% python3 -q
>>> import numpy as np
>>> import numpy.linalg as la
>>> np.set_printoptions(suppress=True, linewidth=140)
>>> mat = np.load("w.npy")
>>> mat
array([[ 0.48, -0.37,  0.82],
       [ 1.09,  0.93,  0.8 ],
       [-2.55, -2.04, -2.84],
       [ 1.06,  0.35,  1.53]])
>>> B = np.c_[mat[:, :2] @ np.array([[9, 8], [7, 0]]), np.array([2, 0, -2, 3])]
>>> B.round(2)
array([[  1.73,   3.84,   2.  ],
       [ 16.32,   8.72,   0.  ],
       [-37.23, -20.4 ,  -2.  ],
       [ 11.99,   8.48,   3.  ]])
>>> np.round(la.lstsq(mat, B[:, 0])[0], 2) + 0
array([9., 7., 0.])
>>> np.round(la.norm(B - mat @ la.lstsq(mat, B)[0], axis=0), 2) + 0
array([0. , 0. , 0.6])
>>> la.matrix_rank(np.c_[mat, B])
np.int64(4)
>>> la.matrix_rank(B)
np.int64(3)
>>> hat = mat @ la.solve(mat.T @ mat, mat.T)
>>> hat.round(2)
array([[ 0.78,  0.14,  0.17,  0.35],
       [ 0.14,  0.91, -0.11, -0.23],
       [ 0.17, -0.11,  0.87, -0.26],
       [ 0.35, -0.23, -0.26,  0.44]])
>>> np.round(np.diag(hat), 2)
array([0.78, 0.91, 0.87, 0.44])
>>> np.round(hat @ mat[:, 2], 2)
array([ 0.82,  0.8 , -2.84,  1.53])
>>> np.round(la.eigvalsh(hat), 2) + 0
array([0., 1., 1., 1.])
>>> np.round(np.trace(hat), 2)
np.float64(3.0)
>>> left, sigma, Vh = la.svd(hat)
>>> sigma.round(2) + 0
array([1., 1., 1., 0.])
>>> np.argmax(sigma[:-1] / (sigma[1:] + 1e-6)) + 1
np.int64(3)
>>> B = left[:, :3] @ np.diag(sigma[:3]) @ Vh[:3]
>>> round(np.abs(hat - B).max(), 2)
np.float64(0.0)
>>> la.matrix_rank(B)
np.int64(3)
>>> la.matrix_rank(hat, rtol=0.05)
np.int64(3)
>>> def softmax(z):
...     e = np.exp(z - z.max(axis=-1, keepdims=True))
...     return e / e.sum(axis=-1, keepdims=True)
... 
>>> np.round(softmax(mat[3] + 3), 2)
array([0.32, 0.16, 0.52])
>>> np.round(softmax(10 * mat[3]), 2) + 0
array([0.01, 0.  , 0.99])
>>> scores = mat @ mat.T / np.sqrt(3)
>>> np.round(softmax(scores + np.triu(np.full(scores.shape, -np.inf), 1)), 2) + 0
array([[1.  , 0.  , 0.  , 0.  ],
       [0.25, 0.75, 0.  , 0.  ],
       [0.  , 0.  , 1.  , 0.  ],
       [0.17, 0.31, 0.  , 0.52]])
>>> softmax(scores).round(6).argmax(axis=1)
array([3, 3, 2, 3])
>>> np.round(softmax(scores), 2) + 0
array([[0.29, 0.26, 0.03, 0.41],
       [0.15, 0.43, 0.  , 0.43],
       [0.  , 0.  , 1.  , 0.  ],
       [0.17, 0.31, 0.  , 0.52]])
